% python3 -q
>>> import numpy as np
>>> np.set_printoptions(precision=3, suppress=True, linewidth=200)
>>> A2 = np.array([[-3, -2, 2, -1], [0, 3, 1, -2], [3, 1, 1, 0], [-3, -2, 1, 3]])
>>> K = A2 + A2.T
>>> print(K)
[[-6 -2  5 -4]
 [-2  6  2 -4]
 [ 5  2  2  1]
 [-4 -4  1  6]]
>>> print(np.kron(np.eye(2, dtype=int), K))
[[-6 -2  5 -4  0  0  0  0]
 [-2  6  2 -4  0  0  0  0]
 [ 5  2  2  1  0  0  0  0]
 [-4 -4  1  6  0  0  0  0]
 [ 0  0  0  0 -6 -2  5 -4]
 [ 0  0  0  0 -2  6  2 -4]
 [ 0  0  0  0  5  2  2  1]
 [ 0  0  0  0 -4 -4  1  6]]
>>> print(np.poly(K))
[    1.    -8.   -90.   844. -1676.]
>>> print(np.linalg.eigvals(K))
[-10.281  10.321   3.768   4.191]
>>> print(np.einsum("ii->", K))
8
>>> f = np.array([3, -3, -1, 0])
>>> A2 = K + np.outer(f, np.eye(4)[2])
>>> print(np.round(np.linalg.det(A2) / np.linalg.det(K), 3), round(1 + np.linalg.solve(K, f)[2], 3))
1.119 1.119
>>> print(A2)
[[-6. -2.  8. -4.]
 [-2.  6. -1. -4.]
 [ 5.  2.  1.  1.]
 [-4. -4.  1.  6.]]
>>> print(np.linalg.matrix_rank(A2 - K))
1
>>> print([round(float(np.linalg.det(K[:i, :i])), 2) + 0 for i in range(1, 5)])
[-6.0, -40.0, -246.0, -1676.0]
>>> print(np.all(np.linalg.eigvalsh(K) > 0))
False
>>> print(round(float(np.linalg.eigvalsh(K).min()), 3))
-10.281
>>> vals, vecs = np.linalg.eigh(K)
>>> print(np.linalg.svd(K, compute_uv=False))
[10.321 10.281  4.191  3.768]
>>> print(np.round(vecs.T @ K @ vecs, 3) + 0)
[[-10.281   0.      0.      0.   ]
 [  0.      3.768   0.      0.   ]
 [  0.      0.      4.191   0.   ]
 [  0.      0.      0.     10.321]]
>>> print(np.abs(vecs[:, -1]).round(6).argmax())
3
>>> print(vecs @ np.diag(vals) @ vecs.T)
[[-6. -2.  5. -4.]
 [-2.  6.  2. -4.]
 [ 5.  2.  2.  1.]
 [-4. -4.  1.  6.]]
>>> print(vals)
[-10.281   3.768   4.191  10.321]
>>> print(np.linalg.eigvalsh(K @ K))
[ 14.2    17.567 105.7   106.533]
>>> J = np.load("x.npy")
>>> print(J)
[[  1  -3   9 -27]
 [  1  -2   4  -8]
 [  1  -1   1  -1]
 [  1   0   0   0]]
>>> # row 0 dominates
>>> w1 = np.array([[7, -2, 1, 4, 5, 3],
...     [-4, 0, 1, 2, 5, -3],
...     [3, -7, 3, -4, 8, -8],
...     [-1, -6, -1, 6, -2, 1]])
>>> beta = np.array([-2, 0, -5, 4, 5, -4])
>>> hid = np.maximum(J @ w1 + beta, 0)
>>> print(hid)
[[ 71  97  47   0 121   0]
 [ 33  18  14   0  48   0]
 [ 13   0   0   0  15   0]
 [  5   0   0   8  10   0]]
>>> basis = np.array([[0, 3, 6], [1, 9, 5], [7, 1, 7], [9, 1, 4], [1, 8, 7], [5, 1, 8]])
>>> print((hid @ basis).round(6).argmax(axis=1))
[1 2 2 2]
>>> print(w1 @ basis)
[[ 61  51 114]
 [ 15  28   2]
 [-54   1 -20]
 [ 44 -67 -25]]
>>> A2 = hid[0, 0] * hid[1:] - np.outer(hid[1:, 0], hid[0])
>>> print(A2)
[[    0 -1923  -557     0  -585     0]
 [    0 -1261  -611     0  -508     0]
 [    0  -485  -235   568   105     0]]
>>> print(hid[:, 0] / hid[0, 0])
[1.    0.465 0.183 0.07 ]
>>> print(np.linalg.matrix_rank(A2), np.linalg.matrix_rank(hid))
3 4
>>> print(np.flatnonzero(~A2.round(6).any(axis=1)))
[]
>>> x = np.array([-1, -3, -1, 0])
>>> target = J @ x
>>> beta, lr = np.zeros(4), 1 / np.linalg.norm(J, 2) ** 2
>>> for i in range(5):
...     beta -= lr * J.T @ (J @ beta - target)
...     if i % 1 == 0: print(i, round(np.linalg.norm(J @ beta - target), 3))
... 
0 1.901
1 1.895
2 1.89
3 1.884
4 1.878
>>> print(beta)
[ 0.003 -0.009  0.004  0.024]
>>> print(round(np.linalg.cond(J), 3))
154.456
>>> E = np.array([[1.2, -1.2], [-0.1, -1.0]])
>>> rng = np.random.default_rng(79692)
>>> E[0] = E[1] + 0.1 * rng.normal(size=2)
>>> print(E)
[[-0.043 -0.917]
 [-0.1   -1.   ]]
>>> print(E @ E)
[[0.094 0.956]
 [0.104 1.092]]
>>> print(np.allclose(E @ E.T, E.T @ E))
False
>>> print(np.sort(np.abs(np.linalg.eigvals(E))))
[0.045 1.088]
>>> print(np.linalg.matrix_power(E, 2))
[[0.094 0.956]
 [0.104 1.092]]
>>> print((E - E.T) / 2)
[[ 0.    -0.408]
 [ 0.408  0.   ]]
>>> print(np.allclose(E, E.T))
False
>>> left, sv, Vh = np.linalg.svd(E)
>>> print(np.argmax(sv[:-1] / (sv[1:] + 1e-6)) + 1)
1
>>> print(sv)
[1.361 0.036]
>>> A2 = left[:, :1] @ np.diag(sv[:1]) @ Vh[:1]
>>> print(np.linalg.matrix_rank(A2))
1
>>> print(np.round(np.abs(E - A2).max(), 3))
0.026
>>> print(A2)
[[-0.069 -0.915]
 [-0.076 -1.002]]
>>> print(np.linalg.matrix_rank(E, rtol=0.05))
1
>>> A2 = np.array([[-3, 3], [2, -1]])
>>> print(np.einsum("ik,kj->ji", E, A2))
[[-1.705 -1.7  ]
 [ 0.788  0.7  ]]
>>> vals, vecs = np.linalg.eig(E)
>>> print(vals)
[ 0.045 -1.088]
>>> print(np.sort(np.linalg.eigvals(np.linalg.inv(E))))
[-0.919 22.335]
>>> print(np.sort(np.linalg.eigvals(E @ E)))
[0.002 1.183]
>>> print(round(float(E[0] @ E[1]), 3))
0.921
>>> print(np.round(np.linalg.norm(E[0], 1), 3), round(float(np.linalg.norm(E[0], np.inf)), 3))
0.96 0.917
>>> W0 = np.loadtxt("test18.csv", delimiter=",")
>>> print(W0)
[[ 4.  0.  0.]
 [ 0. 13. 12.]
 [ 0.  0.  4.]
 [29.  0.  0.]
 [ 0.  2.  2.]
 [ 0. 13. 12.]
 [ 0.  0.  0.]
 [29.  0.  0.]
 [24.  0.  0.]
 [29.  0.  0.]
 [ 0.  0.  0.]
 [ 0.  4.  0.]]
>>> Xs = (W0 - W0.mean(axis=0)) / W0.std(axis=0)
>>> print(Xs.std(axis=0))
[1. 1. 1.]
>>> beta = np.linalg.lstsq(np.delete(Xs, 2, axis=1), Xs[:, 2])[0]
>>> print(beta)
[-0.039  0.92 ]
>>> gram = np.cov(W0, rowvar=False)
>>> print(gram.shape)
(3, 3)
>>> print(np.corrcoef(W0.T))
[[ 1.    -0.414 -0.42 ]
 [-0.414  1.     0.936]
 [-0.42   0.936  1.   ]]
>>> print(np.argwhere(np.triu(np.abs(np.corrcoef(W0.T)) > 0.8, 1)))
[[1 2]]
>>> print(np.linalg.eigvalsh(gram)[::-1])
[192.838  34.67    1.454]
>>> print(round(float(np.corrcoef(W0[:, 2], W0[:, 0])[0, 1]), 3))
-0.42
>>> print(np.polyfit(W0[:, 2], W0[:, 0], 1))
[-1.234 12.668]
>>> O, vecs = np.linalg.qr(W0[:, :1])[0], np.linalg.qr(W0[:, 1:])[0]
>>> sv = np.linalg.svd(O.T @ vecs, compute_uv=False)
>>> print(sv.round(3) + 0)
[0.]
>>> A = np.array([[-1.0, 1.0, 0.0], [0.0, -1.0, 1.0], [0.0, 0.0, -1.0]])
>>> # triangular, det is the product of the diagonal
>>> print(np.linalg.matrix_rank(A - A[0, 0] * np.eye(3)))
2
>>> print(np.sort(np.linalg.eigvals(A)))
[-1. -1. -1.]
>>> print(np.round(np.linalg.det(2 * A), 3), round(float(np.linalg.det(A)), 3))
-8.0 -1.0
>>> print(np.kron(np.eye(2, dtype=int), A))
[[-1.  1.  0. -0.  0.  0.]
 [ 0. -1.  1.  0. -0.  0.]
 [ 0.  0. -1.  0.  0. -0.]
 [-0.  0.  0. -1.  1.  0.]
 [ 0. -0.  0.  0. -1.  1.]
 [ 0.  0. -0.  0.  0. -1.]]
>>> print(np.poly(A))
[1. 3. 3. 1.]
>>> print(round(float(np.linalg.eigvals(A).sum().real), 3))
-3.0
>>> M = np.load("layer0.npy")
>>> print(M)
[[ 0.017  0.005 -0.019]
 [-0.002  0.027 -0.001]
 [-0.007  0.021 -0.014]
 [-0.019 -0.025 -0.007]
 [-0.001 -0.004 -0.007]
 [ 0.015 -0.033 -0.02 ]
 [ 0.038 -0.03  -0.013]
 [-0.017  0.014 -0.009]
 [ 0.01  -0.007 -0.02 ]
 [-0.022 -0.055 -0.031]
 [ 0.007 -0.003 -0.017]
 [ 0.006  0.005 -0.035]
 [-0.019 -0.047  0.009]
 [-0.002 -0.011 -0.007]
 [ 0.037  0.018 -0.046]
 [ 0.025  0.04  -0.009]
 [ 0.     0.023  0.005]]
>>> basis = M[[12, 16]].astype(float)
>>> for _ in range(4):
...     lab = np.linalg.norm(M[:, None] - basis, axis=-1).argmin(axis=1)
...     basis = np.array([M[lab == j].mean(axis=0) for j in range(2)])
... 
>>> print(lab)
[1 1 1 0 1 0 0 1 1 0 1 1 0 1 1 1 1]
>>> print(basis[1] - basis[0])
[ 0.007  0.049 -0.003]
>>> print(basis)
[[-0.001 -0.038 -0.012]
 [ 0.006  0.011 -0.015]]
>>> A2 = basis / np.sqrt((basis ** 2).mean(axis=1, keepdims=True))
>>> print(basis - basis.mean(axis=1, keepdims=True))
[[ 0.016 -0.021  0.005]
 [ 0.005  0.01  -0.016]]
>>> print(np.linalg.matrix_rank(basis - basis.mean(axis=1, keepdims=True)))
2
>>> Xs = M - M.mean(axis=0)
>>> vecs = np.linalg.svd(Xs)[2][:2]
>>> A2 = Xs - Xs @ vecs.T @ vecs
>>> print(np.round(np.linalg.norm(A2) / np.linalg.norm(Xs), 3))
0.315
>>> print((Xs @ vecs.T).std(axis=0))
[0.027 0.018]
>>> X = np.array([[2.0, 4.0, -6.0, -7.0],
...     [4.0, 0.0, 5.0, 5.0],
...     [0.0, 0.0, 0.0, 0.0],
...     [0.0, 0.0, 0.0, 1.0]])
>>> proj = np.triu(np.array([[-1, 0, -2, -2], [-2, -2, 0, -1], [-1, 0, 2, 0], [-1, 0, 0, 0]]), 1) + np.eye(4)
>>> A2 = proj @ X @ np.linalg.inv(proj)
>>> print(np.linalg.matrix_rank(A2))
3
>>> print(A2)
[[ 2.  4. -2. -1.]
 [ 4.  0. 13. 12.]
 [ 0.  0.  0.  0.]
 [ 0.  0.  0.  1.]]
>>> print(round(np.linalg.det(A2), 3))
0.0
>>> A2 = X[0, 0] * X[1:] - np.outer(X[1:, 0], X[0])
>>> print(A2)
[[  0. -16.  34.  38.]
 [  0.   0.   0.   0.]
 [  0.   0.   0.   2.]]
>>> print(np.flatnonzero(~A2.round(6).any(axis=1)))
[1]
>>> rank = np.linalg.matrix_rank(A2)
>>> print(rank)
2
>>> null = np.linalg.svd(A2)[2][rank:].T
>>> print(np.round(null @ null.T, 3) + 0)
[[1.    0.    0.    0.   ]
 [0.    0.819 0.385 0.   ]
 [0.    0.385 0.181 0.   ]
 [0.    0.    0.    0.   ]]
>>> print(np.linalg.matrix_rank(A2.T @ A2), np.linalg.matrix_rank(A2 @ A2.T))
2 2
>>> print([int(np.linalg.matrix_rank(np.delete(A2, i, axis=0))) for i in range(3)])
[1, 2, 1]
>>> print(null.shape)
(4, 2)
>>> basis = np.array([[1.0, -1.9, 0.4]])
>>> data = np.array([[0], [3], [2], [2], [0], [0], [3], [2], [1], [3]]) @ basis + 0.02 * rng.normal(size=(10, 3))
>>> print(data)
[[ 0.016 -0.008 -0.002]
 [ 2.978 -5.695  1.212]
 [ 2.022 -3.794  0.765]
 [ 2.007 -3.809  0.807]
 [ 0.039 -0.009  0.027]
 [-0.003  0.01   0.025]
 [ 3.001 -5.701  1.21 ]
 [ 1.999 -3.798  0.826]
 [ 0.981 -1.892  0.397]
 [ 2.973 -5.708  1.223]]
>>> x = np.array([2, 0, 1])
>>> target = data @ x
>>> beta, lr = np.zeros(3), 1 / np.linalg.norm(data, 2) ** 2
>>> for i in range(150):
...     beta -= lr * data.T @ (data @ beta - target)
...     if i % 50 == 0: print(i, round(np.linalg.norm(data @ beta - target), 3))
... 
0 0.091
50 0.091
100 0.091
>>> print(beta)
[ 0.504 -0.954  0.204]
>>> print(round(np.linalg.cond(data), 3))
296.013
>>> lab = data[:, 2] > np.median(data[:, 2])
>>> f = data[lab].mean(axis=0) - data[~lab].mean(axis=0)
>>> print(lab.astype(int))
[0 1 0 1 0 0 1 1 0 1]
>>> print((((data - data.mean(axis=0)) @ f > 0) == lab).mean())
0.9
>>> print(np.argsort(-np.abs(f).round(6), kind="stable"))
[1 0 2]
>>> print(round(np.linalg.norm(data, 2) / np.linalg.norm(data), 3))
1.0
>>> print(np.linalg.cond(data) > 100)
True
>>> print([round(float(x), 3) for x in np.linalg.svd(data, compute_uv=False)[:3]])
[13.81, 0.063, 0.047]
>>> print(np.linalg.matrix_rank(data, rtol=0.1))
1
